$ python -q
>>> import numpy as np
>>> np.set_printoptions(precision=2, suppress=True, linewidth=100)
>>> def tidy(a):
...     return np.round(a, 2) + 0
... 
>>> data = np.load("out10.npy")
>>> print(data)
[[1 1 1 0 1]
 [1 1 1 1 0]
 [0 1 1 1 1]
 [1 0 1 1 1]
 [1 1 0 1 1]]
>>> A2 = np.linalg.inv(data)
>>> print((np.abs(A2) > 1e-9).astype(int))
[[1 1 1 1 1]
 [1 1 1 1 1]
 [1 1 1 1 1]
 [1 1 1 1 1]
 [1 1 1 1 1]]
>>> print(tidy(np.linalg.det(data) * A2))
[[ 1.  1. -3.  1.  1.]
 [ 1.  1.  1. -3.  1.]
 [ 1.  1.  1.  1. -3.]
 [-3.  1.  1.  1.  1.]
 [ 1. -3.  1.  1.  1.]]
>>> print(np.allclose(A2, data.T))
False
>>> print(tidy(np.linalg.slogdet(data)[0]))
1.0
>>> print(data @ A2)
[[1. 0. 0. 0. 0.]
 [0. 1. 0. 0. 0.]
 [0. 0. 1. 0. 0.]
 [0. 0. 0. 1. 0.]
 [0. 0. 0. 0. 1.]]
>>> G = data.T @ data
>>> print(np.diag(G))
[4 4 4 4 4]
>>> print(np.allclose(G, G.T))
True
>>> print(np.linalg.matrix_rank(G))
5
>>> print(tidy(np.linalg.eigvalsh(G)[::-1]))
[16.  1.  1.  1.  1.]
>>> print((data @ data.T).shape)
(5, 5)
>>> def softmax(z):
...     e = np.exp(z - z.max(axis=-1, keepdims=True))
...     return e / e.sum(axis=-1, keepdims=True)
... 
>>> print(tidy(softmax(data).sum(axis=1)))
[1. 1. 1. 1. 1.]
>>> scores = data @ data.T / np.sqrt(5)
>>> print(softmax(scores).round(6).argmax(axis=1))
[0 1 2 3 4]
>>> print(tidy(softmax(scores)))
[[0.28 0.18 0.18 0.18 0.18]
 [0.18 0.28 0.18 0.18 0.18]
 [0.18 0.18 0.28 0.18 0.18]
 [0.18 0.18 0.18 0.28 0.18]
 [0.18 0.18 0.18 0.18 0.28]]
>>> rng = np.random.default_rng(979)
>>> z = rng.permutation(5)
>>> print(z)
[2 0 3 1 4]
>>> A2 = data[z][:, z]
>>> print(np.diag(A2))
[1 1 1 1 1]
>>> print(tidy(np.sort(np.abs(np.linalg.eigvals(A2)))))
[1. 1. 1. 1. 4.]
>>> print(np.allclose(A2, data))
False
>>> F = np.load("a.npy")
>>> print(F)
[[ -5   2   9  -5   4]
 [ -5   2   9  -5   4]
 [-11  -4   3 -11  -2]
 [ -6   1   8  -6   3]
 [ -5   2   9  -5   4]]
>>> print(tidy(np.linalg.norm(F, 2)))
27.11
>>> print(tidy(np.linalg.norm(F, axis=0)))
[15.23  5.39 17.78 15.23  7.81]
>>> left, sv, Vt = np.linalg.svd(F)
>>> print(np.argmax(sv[:-1] / (sv[1:] + 1e-6)) + 1)
2
>>> print(tidy(sv))
[27.11 11.62  0.    0.    0.  ]
>>> A2 = left[:, :2] @ np.diag(sv[:2]) @ Vt[:2]
>>> print(np.linalg.matrix_rank(F, rtol=0.05))
2
>>> print(tidy(np.abs(F - A2).max()))
0.0
>>> print(tidy(A2))
[[ -5.   2.   9.  -5.   4.]
 [ -5.   2.   9.  -5.   4.]
 [-11.  -4.   3. -11.  -2.]
 [ -6.   1.   8.  -6.   3.]
 [ -5.   2.   9.  -5.   4.]]
>>> print(tidy(np.linalg.norm(F - A2) / np.linalg.norm(F)))
0.0
>>> print(np.linalg.matrix_rank(A2))
2
